$ python3 -q
>>> import numpy as np
>>> np.set_printoptions(suppress=True, linewidth=200)
>>> rd = lambda a: np.round(a, 3) + 0
>>> E = np.load("run17.npy")
>>> E
array([[-1, -1, -2,  2, -4],
       [ 0,  2, -3,  3,  1],
       [ 0,  0,  2, -5,  4],
       [ 0,  0,  0,  3, -3],
       [ 0,  0,  0,  0, -3]])
>>> # triangular
>>> print(E @ E)
[[  1  -1   1  11   1]
 [  0   4 -12  30 -22]
 [  0   0   4 -25  11]
 [  0   0   0   9   0]
 [  0   0   0   0   9]]
>>> np.linalg.determinant(E)
Traceback (most recent call last):
  File "<python-input-7>", line 1, in <module>
    np.linalg.determinant(E)
    ^^^^^^^^^^^^^^^^^^^^^
AttributeError: module 'numpy.linalg' has no attribute 'determinant'
>>> np.linalg.matrix_power(E, 4)
array([[   1,   -5,   17,   55,   43],
       [   0,   16,  -96,  690, -418],
       [   0,    0,   16, -325,  143],
       [   0,    0,    0,   81,    0],
       [   0,    0,    0,    0,   81]])
>>> vec = np.array([0, 3, -2, -3, -3])
>>> y = E @ vec
>>> b, lr = np.zeros(5), 1 / np.linalg.norm(E, 2) ** 2
>>> for i in range(8):
...     b -= lr * E.T @ (E @ b - y)
...     if i % 2 == 0: print(i, round(np.linalg.norm(E @ b - y), 3))
... 
0 8.816
2 7.688
4 7.028
6 6.555
>>> print(rd(b))
[-0.269 -0.089 -0.447 -0.647 -1.356]
>>> rd(np.linalg.cond(E))
np.float64(29.641)
>>> rd(np.linalg.norm(E) ** 2 / np.linalg.norm(E, 2) ** 2)
np.float64(1.316)
>>> print(rd(np.linalg.norm(E[0] - E[4])))
3.317
>>> print(np.linalg.norm(E, axis=1).argmax())
2
>>> E[0] @ E[4]
np.int64(12)
>>> rd(np.linalg.norm(E, axis=0))
array([1.   , 2.236, 4.123, 6.856, 7.141])
>>> rd(np.linalg.norm(E[0], 1)), rd(np.linalg.norm(E[0], np.inf))
(np.float64(10.0), np.float64(4.0))
>>> proj = np.triu(np.array([[3, -1, 1, -3, -2],
...     [1, 0, -2, -2, -1],
...     [2, 0, -2, 2, -2],
...     [3, -3, 3, 2, 1],
...     [0, 1, 3, -1, -2]]), 1) + np.eye(5)
>>> A2 = proj @ E @ np.linalg.inv(proj)
>>> np.linalg.matrix_rank(A2)
np.int64(5)
>>> np.trace(A2), np.trace(E)
(np.float64(3.0), np.int64(3))
>>> np.poly(A2)
array([  1.,  -3.,  -9.,  31.,   0., -36.])
>>> mat = np.array([[-17, -7, -9, -6, -9, -2],
...     [26, 11, 9, 7, 16, 2],
...     [-18, -8, 0, -2, -14, 0]])
>>> r = np.linalg.matrix_rank(mat)
>>> print(r)
2
>>> null = np.linalg.svd(mat)[2][r:].T
>>> np.allclose(mat @ null, 0)
True
>>> [int(np.linalg.matrix_rank(mat[:i])) for i in range(1, len(mat) + 1)]
[1, 2, 2]
>>> [int(np.linalg.matrix_rank(np.delete(mat, i, axis=0))) for i in range(3)]
[2, 2, 2]
>>> rd(mat @ null)
array([[0., 0., 0., 0.],
       [0., 0., 0., 0.],
       [0., 0., 0., 0.]])
>>> A2 = mat / np.linalg.norm(mat, axis=1)
Traceback (most recent call last):
  File "<python-input-34>", line 1, in <module>
    A2 = mat / np.linalg.norm(mat, axis=1)
         ~~~~^~~~~~~~~~~~~~~~~~~~~~~~~~~~~
ValueError: operands could not be broadcast together with shapes (3,6) (3,) 
>>> A2 = mat / np.linalg.norm(mat, axis=1, keepdims=True)
>>> gram = A2 @ A2.T
>>> rd(gram[1])
array([-0.987,  1.   , -0.95 ])
>>> print((np.abs(gram) > 0.9).astype(int))
[[1 1 0]
 [1 1 1]
 [0 1 1]]
>>> rd(gram)
array([[ 1.   , -0.987,  0.887],
       [-0.987,  1.   , -0.95 ],
       [ 0.887, -0.95 ,  1.   ]])
>>> print(np.argwhere(np.triu(np.abs(gram) > 0.95, 1)))
[[0 1]
 [1 2]]
>>> U, sigma, vt = np.linalg.svd(mat)
>>> V = vt[:(sigma > 1e-8).sum()]
>>> rng = np.random.default_rng(200)
>>> vec = mat[2] + 2 * mat[1] + rng.integers(2) * np.eye(6)[0]
>>> vec
array([34., 14., 18., 12., 18.,  4.])
>>> np.allclose(V.T @ V @ vec, vec)
True
>>> np.linalg.matrix_rank(np.vstack([mat, vec]))
np.int64(2)
>>> rd(np.diag(V.T @ V))
array([0.576, 0.109, 0.705, 0.168, 0.407, 0.035])
>>> rd(np.linalg.norm(vec - V.T @ V @ vec))
np.float64(0.0)
>>> t = np.radians(72)
>>> r_ = np.eye(6)
>>> r_[2, 2] = r_[5, 5] = np.cos(t)
>>> r_[2, 5], r_[5, 2] = -np.sin(t), np.sin(t)
>>> rd(r_)
array([[ 1.   ,  0.   ,  0.   ,  0.   ,  0.   ,  0.   ],
       [ 0.   ,  1.   ,  0.   ,  0.   ,  0.   ,  0.   ],
       [ 0.   ,  0.   ,  0.309,  0.   ,  0.   , -0.951],
       [ 0.   ,  0.   ,  0.   ,  1.   ,  0.   ,  0.   ],
       [ 0.   ,  0.   ,  0.   ,  0.   ,  1.   ,  0.   ],
       [ 0.   ,  0.   ,  0.951,  0.   ,  0.   ,  0.309]])
>>> A2 = mat @ r_.T
>>> print(np.allclose(mat @ mat.T, A2 @ A2.T))
True
>>> print(rd(np.abs(A2 - mat).max(axis=0)))
[0.    0.    8.121 0.    0.    7.178]
>>> print(rd(np.linalg.det(r_)), rd(np.trace(r_)))
1.0 4.618
>>> rd(np.linalg.svd(mat, compute_uv=False)), rd(np.linalg.svd(A2, compute_uv=False))
(array([47.407,  8.222,  0.   ]), array([47.407,  8.222,  0.   ]))
>>> np.allclose(np.linalg.norm(mat, axis=1), np.linalg.norm(A2, axis=1))
True
>>> m1 = np.loadtxt("arr.csv", delimiter=",")
>>> print(m1)
[[0. 2. 9. 6. 0. 6. 8.]
 [8. 0. 2. 9. 6. 0. 6.]
 [6. 8. 0. 2. 9. 6. 0.]
 [0. 6. 8. 0. 2. 9. 6.]
 [6. 0. 6. 8. 0. 2. 9.]
 [9. 6. 0. 6. 8. 0. 2.]
 [2. 9. 6. 0. 6. 8. 0.]]
>>> (m1 @ m1)[0]
array([140., 216., 100.,  72., 201., 172.,  60.])
>>> q, V = np.linalg.qr(m1[:, :6])[0], np.linalg.qr(m1[:, 6:])[0]
>>> sigma = np.linalg.svd(q.T @ V, compute_uv=False)
>>> rd(np.degrees(np.arccos(sigma.clip(0, 1))))
array([8.628])
>>> rd(np.linalg.norm(q @ q.T - V @ V.T, 2))
np.float64(1.0)
>>> K = np.array([[3, -7, 0, 0], [-7, -5, 0, 0], [0, 0, 3, -7], [0, 0, -7, -5]])
>>> q, V = np.linalg.qr(E[:, :2])[0], np.linalg.qr(E[:, 2:])[0]
>>> sigma = np.linalg.svd(q.T @ V, compute_uv=False)
>>> rd(np.linalg.norm(q @ q.T - V @ V.T, 2))
np.float64(1.0)
>>> A2 = np.array([[0, 1, 2], [2, 2, 1]])
>>> basis = np.kron(A2, K)
>>> print(basis)
[[  0   0   0   0   3  -7   0   0   6 -14   0   0]
 [  0   0   0   0  -7  -5   0   0 -14 -10   0   0]
 [  0   0   0   0   0   0   3  -7   0   0   6 -14]
 [  0   0   0   0   0   0  -7  -5   0   0 -14 -10]
 [  6 -14   0   0   6 -14   0   0   3  -7   0   0]
 [-14 -10   0   0 -14 -10   0   0  -7  -5   0   0]
 [  0   0   6 -14   0   0   6 -14   0   0   3  -7]
 [  0   0 -14 -10   0   0 -14 -10   0   0  -7  -5]]
>>> basis.shape
(8, 12)
>>> print(np.linalg.matrix_rank(basis))
8
>>> rd(np.linalg.eigvals(K).sum().real)
np.float64(-4.0)
>>> print(rd(np.poly(K)))
[   1.    4. -124. -256. 4096.]
>>> rd(np.linalg.det(K.T))
np.float64(4096.0)
>>> rd(np.linalg.det(K[::-1]))
np.float64(4096.0)
>>> print(np.kron(np.eye(2, dtype=int), K))
[[ 3 -7  0  0  0  0  0  0]
 [-7 -5  0  0  0  0  0  0]
 [ 0  0  3 -7  0  0  0  0]
 [ 0  0 -7 -5  0  0  0  0]
 [ 0  0  0  0  3 -7  0  0]
 [ 0  0  0  0 -7 -5  0  0]
 [ 0  0  0  0  0  0  3 -7]
 [ 0  0  0  0  0  0 -7 -5]]
